% python3 -q
>>> import numpy as np
>>> import numpy.linalg as la
>>> np.set_printoptions(precision=3, suppress=True, linewidth=200)
>>> def rd(a):
...     return np.round(a, 3) + 0
... 
>>> A = np.loadtxt("mat.csv", delimiter=",")
>>> print(A)
[[  1.643  -9.577 -52.335]
 [  0.982 -11.671 -50.269]
 [ -0.265 -11.648 -49.981]
 [  1.827  -9.525 -51.519]
 [ -0.492 -10.231 -48.78 ]
 [ -0.134  -9.802 -49.584]
 [  1.027 -10.219 -51.901]
 [  2.025  -9.085 -49.637]
 [ -0.532  -9.583 -50.411]
 [  0.755  -9.272 -49.684]
 [ -0.697  -9.807 -50.394]
 [ -1.436  -9.75  -51.822]
 [  0.118 -11.092 -49.463]
 [  0.491  -9.79  -48.994]
 [  0.538 -11.15  -49.558]
 [ -0.707  -8.372 -50.428]
 [ -0.9    -8.741 -49.431]
 [ -1.097 -10.844 -50.453]]
>>> theta = np.radians(135)
>>> R = np.eye(3)
>>> R[2, 2] = R[1, 1] = np.cos(theta)
>>> R[2, 1], R[1, 2] = -np.sin(theta), np.sin(theta)
>>> print(rd(R))
[[ 1.     0.     0.   ]
 [ 0.    -0.707  0.707]
 [ 0.    -0.707 -0.707]]
>>> other = A @ R.T
>>> print(rd(la.det(R)), rd(np.trace(R)))
1.0 -0.414
>>> print(np.allclose(la.norm(A, axis=1), la.norm(other, axis=1)))
True
>>> print(rd(la.svd(A, compute_uv=False)), rd(la.svd(other, compute_uv=False)))
[217.455   4.303   3.978] [217.455   4.303   3.978]
>>> d = la.norm(A[:, None] - A[None], axis=-1)
>>> print(d.shape)
(18, 18)
>>> print(d[15].round(6).argsort(kind="stable")[:4])
[15 16  8 10]
>>> print((d + 1e9 * np.eye(18)).round(6).argmin(axis=1))
[ 3 14 12  0  5 13  0  9 10 13  8 10 14  5 12 16 15 10]
>>> z = A[:, 1] > np.median(A[:, 1])
>>> u = A[z].mean(axis=0) - A[~z].mean(axis=0)
>>> print(rd((((A - A.mean(axis=0)) @ u > 0) == z).mean()))
0.833
>>> print(z.astype(int))
[1 0 0 1 0 0 0 1 1 1 0 1 0 1 0 1 1 0]
>>> theta = np.deg2rad(90)
>>> X = np.eye(3)
>>> X[np.ix_([2, 0], [2, 0])] = [[np.cos(theta), -np.sin(theta)], [np.sin(theta), np.cos(theta)]]
>>> print(rd(X))
[[ 0.  0.  1.]
 [ 0.  1.  0.]
 [-1.  0.  0.]]
>>> other = np.c_[A[:, :2] @ np.array([[0, -3], [3, 1]]), np.array([1, 0, 0, 1, 1, 2, 0, 2, 1, 1, 1, 2, 1, 2, 2, 0, 2, 2])]
>>> print(rd(other))
[[-28.731 -14.506   1.   ]
 [-35.013 -14.617   0.   ]
 [-34.944 -10.853   0.   ]
 [-28.575 -15.006   1.   ]
 [-30.693  -8.755   1.   ]
 [-29.406  -9.4     2.   ]
 [-30.657 -13.3     0.   ]
 [-27.255 -15.16    2.   ]
 [-28.749  -7.987   1.   ]
 [-27.816 -11.537   1.   ]
 [-29.421  -7.716   1.   ]
 [-29.25   -5.442   2.   ]
 [-33.276 -11.446   1.   ]
 [-29.37  -11.263   2.   ]
 [-33.45  -12.764   2.   ]
 [-25.116  -6.251   0.   ]
 [-26.223  -6.041   2.   ]
 [-32.532  -7.553   2.   ]]
>>> print(rd(la.norm(la.qr(A)[0].T @ other, axis=0) ** 2 / ((other ** 2).sum(axis=0) + 1e-12)))
[1.    1.    0.708]
>>> u, g = A[7], A[0]
>>> print(rd(u @ g))
2688.087
>>> p = (u @ g) / (u @ u) * u
>>> print(rd((g - p) @ u))
0.0
>>> print(rd(g - p))
[-0.491 -0.002 -0.02 ]
>>> print(rd(np.outer(u, g)))
[[   3.327  -19.393 -105.978]
 [ -14.927   87.007  475.463]
 [ -81.554  475.374 2597.752]]
>>> print(la.matrix_rank(np.outer(u, g)))
1
>>> print(rd(la.norm(u + g) ** 2 + la.norm(u - g) ** 2))
10767.68
>>> Uu, sv, Vh = la.svd(A)
>>> print(np.argmax(sv[:-1] / (sv[1:] + 1e-6)) + 1)
1
>>> other = Uu[:, :1] @ np.diag(sv[:1]) @ Vh[:1]
>>> print(rd(la.norm(A - other) / la.norm(A)))
0.027
>>> print(rd(la.norm(A - other, 2)), rd(sv[1]))
4.303 4.303
>>> print(la.matrix_rank(other))
1
>>> u = np.array([0, 3, 2])
>>> m1 = 3 * np.eye(3) + np.outer(u, u)
>>> print(m1)
[[ 3.  0.  0.]
 [ 0. 12.  6.]
 [ 0.  6.  7.]]
>>> x = np.ones(3)
>>> for _ in range(7):
...     x = m1 @ x
...     x /= la.norm(x)
...     print(round(x @ m1 @ x, 3))
... 
15.749
15.991
16.0
16.0
16.0
16.0
16.0
>>> print(rd(la.eigvalsh(m1)[-1]))
16.0
>>> print(rd(x))
[0.    0.832 0.555]
>>> K = np.load("block19.npy")
>>> print(rd(K))
[[-1.435 -2.572 -0.569]
 [-0.309 -2.728 -1.21 ]
 [ 2.735  0.413 -1.161]
 [ 0.126 -2.655 -1.391]
 [-0.886  2.362  1.624]
 [ 2.252  1.977 -0.137]
 [ 2.48  -0.642 -1.561]
 [-2.738 -0.519  1.11 ]
 [ 2.688  0.024 -1.332]
 [-2.273 -1.951  0.161]
 [ 1.715 -1.749 -1.732]
 [ 2.732  0.735 -0.998]
 [-1.786 -2.392 -0.303]]
>>> P = A @ la.solve(A.T @ A, A.T)
>>> print(rd(np.trace(P)))
3.0
>>> print(np.allclose(P @ P, P))
True
>>> print(rd(la.eigvalsh(P)))
[0. 0. 0. 0. 0. 0. 0. 0. 0. 0. 0. 0. 0. 0. 0. 1. 1. 1.]
>>> other = K / np.sqrt((K ** 2).mean(axis=1, keepdims=True))
>>> print(rd(other[2]))
[ 1.579  0.238 -0.67 ]
>>> print(rd(la.norm(other, axis=1)))
[1.732 1.732 1.732 1.732 1.732 1.732 1.732 1.732 1.732 1.732 1.732 1.732 1.732]
>>> w1 = np.array([[-2, 2, -1, 1], [2, -1, 1, -1], [0, 2, -1, 0]])
>>> beta = np.array([2, 1, 3, 0])
>>> hid = np.maximum(K @ w1 + beta, 0)
>>> print(rd((hid > 0).mean(axis=0)))
[0.385 0.692 1.    0.769]
>>> print(la.matrix_rank(hid))
4
>>> Z = np.array([[-3, -2], [-2, -1], [-1, -2], [-2, 0]])
>>> print(w1 @ Z)
[[ 1  4]
 [-3 -5]
 [-3  0]]
>>> W0 = np.load("run5.npy")
>>> print(W0)
[[ 6  0  0]
 [ 0  0 -4]
 [ 0 -4  6]]
>>> ev, evecs = la.eigh(W0)
>>> print(ev)
[-2.  6.  8.]
>>> print(ev.sum(), np.trace(W0))
12.0 12
>>> print(rd(np.abs(evecs[:, -1])))
[0.    0.447 0.894]
>>> print(rd(la.svd(W0, compute_uv=False)))
[8. 6. 2.]
>>> print(rd(evecs.T @ evecs))
[[1. 0. 0.]
 [0. 1. 0.]
 [0. 0. 1.]]
>>> theta = np.radians(90)
>>> R = np.eye(3)
>>> R[1, 1] = R[2, 2] = np.cos(theta)
>>> R[1, 2], R[2, 1] = -np.sin(theta), np.sin(theta)
>>> print(rd(R))
[[ 1.  0.  0.]
 [ 0.  0. -1.]
 [ 0.  1.  0.]]
>>> other = W0 @ R.T
>>> print(np.abs(other - W0).max(axis=0))
[ 0.  4. 10.]
>>> print(np.allclose(W0 @ W0.T, other @ other.T))
True
>>> ev, evecs = la.eigh(W0)
>>> x = np.array([0, 1, -3])
>>> print(x @ W0 @ x / (x @ x), ev[0], ev[-1])
7.8 -2.0 8.0
>>> print(rd(la.eigvalsh(W0[1:, 1:])))
[-2.  8.]
>>> q, _ = la.qr(np.array([[0.4, 0.7, -1.0, 0.7],
...     [0.8, -0.6, 1.1, 0.1],
...     [-1.9, -0.9, 0.1, 1.1],
...     [-0.8, 1.9, 0.7, -1.9]]))
>>> feats = 4 * q
>>> print(rd(feats))
[[-0.712  1.221 -2.346  2.915]
 [-1.424 -1.043  2.752  2.304]
 [ 3.382 -1.575 -0.054  1.442]
 [ 1.424  3.308  1.708  0.337]]
>>> x = np.array([2, 0, 0, 3])
>>> print(np.sign((feats @ x).round(6)))
[1. 1. 1. 1.]
>>> print((feats @ x).argmax())
2
>>> print(rd(feats @ np.eye(4)[0]))
[-0.712 -1.424  3.382  1.424]
>>> print(rd((feats * x).sum(axis=1)))
[ 7.321  4.065 11.09   3.859]
>>> print(rd(feats @ np.ones(4)))
[1.078 2.59  3.195 6.777]
>>> print(rd(feats @ (2 * x)))
[14.641  8.131 22.18   7.717]
>>> print(la.norm(feats @ x) <= la.norm(feats, 2) * la.norm(x) + 1e-9)
True
>>> print(rd(feats * x))
[[-1.424  0.     0.     8.745]
 [-2.848  0.     0.     6.913]
 [ 6.764  0.     0.     4.326]
 [ 2.848  0.     0.     1.011]]
>>> print(rd(feats @ x))
[ 7.321  4.065 11.09   3.859]
